In [1]: import numpy as np

In [2]: import numpy.linalg as la

In [3]: np.set_printoptions(precision=2, suppress=True, linewidth=120)

In [4]: def rnd(a):
   ...:     return np.round(a, 2) + 0
   ...: 

In [5]: E = np.load("case10.npy")

In [6]: E
Out[6]: 
array([[2, 1, 3, 0, 2],
       [2, 0, 3, 3, 2],
       [2, 0, 3, 3, 2]])

In [7]: rk = la.matrix_rank(E)

In [8]: rk
Out[8]: np.int64(2)

In [9]: ns = la.svd(E)[2][rk:].T

In [10]: [int(la.matrix_rank(E[:i])) for i in range(1, len(E) + 1)]
Out[10]: [1, 2, 2]

In [11]: rnd(ns @ ns.T)
Out[11]: 
array([[ 0.78, -0.1 , -0.34, -0.03, -0.22],
       [-0.1 ,  0.85, -0.15,  0.28, -0.1 ],
       [-0.34, -0.15,  0.5 , -0.05, -0.34],
       [-0.03,  0.28, -0.05,  0.09, -0.03],
       [-0.22, -0.1 , -0.34, -0.03,  0.78]])

In [12]: rnd(E @ ns)
Out[12]: 
array([[0., 0., 0.],
       [0., 0., 0.],
       [0., 0., 0.]])

In [13]: [int(la.matrix_rank(np.delete(E, i, axis=0))) for i in range(3)]
Out[13]: [1, 2, 2]

In [14]: print([int(la.matrix_rank(E[:, :j + 1])) for j in range(5)])
[1, 2, 2, 2, 2]

In [15]: u = np.array([2, 2])

In [16]: np.convolve(E[2], u)
Out[16]: array([ 4,  4,  6, 12, 10,  4])

In [17]: np.polyval(u, E[2])
Out[17]: array([6, 2, 8, 8, 6])

In [18]: m1 = np.array([[-3, -2, -1, 0, 1, 2, 3],
    ...:     [4, 5, 6, 7, 8, 9, 10],
    ...:     [11, 12, 13, 14, 15, 16, 17],
    ...:     [18, 19, 20, 21, 22, 23, 24],
    ...:     [25, 26, 27, 28, 29, 30, 31],
    ...:     [32, 33, 34, 35, 36, 37, 38],
    ...:     [39, 40, 41, 42, 43, 44, 45],
    ...:     [46, 47, 48, 49, 50, 51, 52]])

In [19]: m1
Out[19]: 
array([[-3, -2, -1,  0,  1,  2,  3],
       [ 4,  5,  6,  7,  8,  9, 10],
       [11, 12, 13, 14, 15, 16, 17],
       [18, 19, 20, 21, 22, 23, 24],
       [25, 26, 27, 28, 29, 30, 31],
       [32, 33, 34, 35, 36, 37, 38],
       [39, 40, 41, 42, 43, 44, 45],
       [46, 47, 48, 49, 50, 51, 52]])

In [20]: # null space of dimension 5

In [21]: la.cond(m1) > 100
Out[21]: np.True_

In [22]: print(np.argsort(-la.norm(m1, axis=0).round(6), kind="stable")[:3])
[6 5 4]
